$ python3 -q
>>> import numpy as np
>>> import numpy.linalg as la
>>> np.set_printoptions(precision=1, suppress=True, linewidth=200)
>>> out = np.array([[0, 1, 3, 2], [-5, -4, 2, -3], [-1, 0, 0, 4], [-2, -4, -1, -4]])
>>> out[-1] = out[0]
>>> arr = out + 0.3 * np.eye(4)
>>> arr
array([[ 0.3,  1. ,  3. ,  2. ],
       [-5. , -3.7,  2. , -3. ],
       [-1. ,  0. ,  0.3,  4. ],
       [ 0. ,  1. ,  3. ,  2.3]])
>>> la.eigvals(arr)
array([ 3.9+0.j ,  0.3+0.j , -2.5+1.9j, -2.5-1.9j])
>>> print(np.round(la.eigvals(arr).sum().real, 1))
-0.8
>>> round(np.einsum("ii->", arr), 1)
np.float64(-0.8)
>>> W = np.array([[-1, -2, 1, 0, 0, 3],
...     [3, -1, 3, -2, 1, 3],
...     [-2, -3, 0, -2, -2, 0],
...     [-1, 1, -2, -1, 3, -3]])
>>> coef = np.array([-2, 0, -1, 3, -3, -1])
>>> act = np.maximum(arr @ W + coef, 0)
>>> (act > 0).mean(axis=0)
array([0. , 0.5, 0. , 0.2, 0.2, 0. ])
>>> cent = np.array([[2, 2, 0], [0, 0, 2], [0, 2, 1], [2, 0, 0], [0, 2, 2], [1, 1, 2]])
>>> W @ cent
array([[  1,   3,   3],
       [  5,  17,   9],
       [ -8,  -8, -10],
       [ -7,  -3,   0]])
>>> act @ cent
array([[ 0. ,  0. ,  0. ],
       [18.8,  0. ,  9.4],
       [ 0. , 16.8, 27. ],
       [ 0. ,  0. ,  0. ]])
>>> rng = np.random.default_rng(3721)
>>> lab = rng.permutation(4)
>>> out = arr[:, lab] * rng.choice([-1, 1], 4)
>>> out
array([[ 2. , -3. ,  1. ,  0.3],
       [-3. , -2. , -3.7, -5. ],
       [ 4. , -0.3,  0. , -1. ],
       [ 2.3, -3. ,  1. ,  0. ]])
>>> Uu, _, vt = la.svd(arr.T @ out)
>>> np.round(Uu @ vt, 1) + 0
array([[ 0.,  0.,  0.,  1.],
       [ 0.,  0.,  1.,  0.],
       [ 0., -1.,  0.,  0.],
       [ 1.,  0.,  0.,  0.]])
>>> m1 = np.load("test1.npy")
>>> m1
array([[ 1, -3,  0, -3],
       [-3,  1, -3,  0],
       [ 0, -3,  1, -3],
       [-3,  0, -3,  1]])
>>> [round(float(la.det(m1[:i, :i])), 2) + 0 for i in range(1, 5)]
[1.0, -8.0, -17.0, -35.0]
>>> np.all(la.eigvalsh(m1) > 0)
np.False_
>>> round(la.eigvalsh(m1).min(), 1)
np.float64(-5.0)
>>> ev, V = la.eig(m1)
>>> ev
array([-5.,  1.,  7.,  1.])
>>> np.sort(la.eigvals(m1.T))
array([-5.,  1.,  1.,  7.])
>>> np.round(m1 @ V[:, 0] - ev[0] * V[:, 0], 1) + 0
array([0., 0., 0., 0.])
>>> np.sort(la.eigvals(la.inv(m1)))
array([-0.2,  0.1,  1. ,  1. ])
>>> Q, V = la.qr(m1[:, :1])[0], la.qr(m1[:, 1:])[0]
>>> s = la.svd(Q.T @ V, compute_uv=False)
>>> s
array([0.9])
>>> (s > 0.9).sum()
np.int64(1)
>>> round(la.norm(Q @ Q.T - V @ V.T, 2), 1)
np.float64(1.0)
>>> np.round(la.det(2 * m1), 1), round(float(la.det(m1)), 1)
(np.float64(-560.0), -35.0)
>>> print(round(float(la.det(m1.T)), 1))
-35.0
>>> np.einsum("ij,ji->", m1, m1)
np.int64(76)
>>> np.poly(m1)
array([  1.,  -4., -30.,  68., -35.])
>>> A = np.load("a.npy")
>>> A
array([[-1,  3,  0, -2],
       [ 0,  2, -3, -1],
       [ 0,  0, -2,  3],
       [ 0,  0,  0, -2]])
>>> out = A[0, 0] * A[1:] - np.outer(A[1:, 0], A[0])
>>> out
array([[ 0, -2,  3,  1],
       [ 0,  0,  2, -3],
       [ 0,  0,  0,  2]])
>>> la.matrix_rank(out), la.matrix_rank(A)
(np.int64(3), np.int64(4))
>>> out = np.array([[2, 2, 3], [3, 0, -2], [1, -3, 3], [-1, -1, -2]])
>>> np.einsum("ij,ij->i", A, A)
array([14, 14, 13,  4])
>>> np.einsum("ij->j", A)
array([-1,  5, -5, -2])
>>> out = A / la.norm(A, axis=1, keepdims=True)
>>> C2 = out @ out.T
>>> print(la.norm(out, axis=1))
[1. 1. 1. 1.]
>>> (np.abs(C2) > 0.9).astype(int)
array([[1, 0, 0, 0],
       [0, 1, 0, 0],
       [0, 0, 1, 0],
       [0, 0, 0, 1]])
>>> np.argwhere(np.triu(np.abs(C2) > 0.95, 1))
array([], shape=(0, 2), dtype=int64)
>>> print(round(float(np.degrees(np.arccos(np.clip(C2[0, 3], -1, 1)))), 1))
57.7
>>> print(C2[0])
[ 1.   0.6 -0.4  0.5]
>>> x0 = np.array([2, 1, 3, 2])
>>> print((A * x0).sum(axis=1))
[-3 -9  0 -4]
>>> np.sign((A @ x0).round(6))
array([-1, -1,  0, -1])
>>> np.einsum("ij,j->i", A, x0)
array([-3, -9,  0, -4])
>>> A @ x0
array([-3, -9,  0, -4])
>>> print(A @ np.ones(4))
[ 0. -2.  1. -2.]
>>> A * x0
array([[-2,  3,  0, -4],
       [ 0,  2, -9, -2],
       [ 0,  0, -6,  6],
       [ 0,  0,  0, -4]])
>>> W = np.array([[-2, 2, -1], [0, 3, -3], [2, -3, 0], [1, 1, 1]])
>>> coef = np.array([-1, 0, -1])
>>> act = np.maximum(A @ W + coef, 0)
>>> la.matrix_rank(act)
np.int64(2)
>>> act
array([[ 0,  5,  0],
       [ 0, 14,  0],
       [ 0,  9,  2],
       [ 0,  0,  0]])
>>> (act > 0).astype(int)
array([[0, 1, 0],
       [0, 1, 0],
       [0, 1, 1],
       [0, 0, 0]])
>>> cent = np.array([[0, 1, 2], [1, 2, 3], [3, 2, 1]])
>>> W @ cent
array([[-1,  0,  1],
       [-6,  0,  6],
       [-3, -4, -5],
       [ 4,  5,  6]])
>>> (act @ cent).round(6).argmax(axis=1)
array([2, 2, 2, 0])
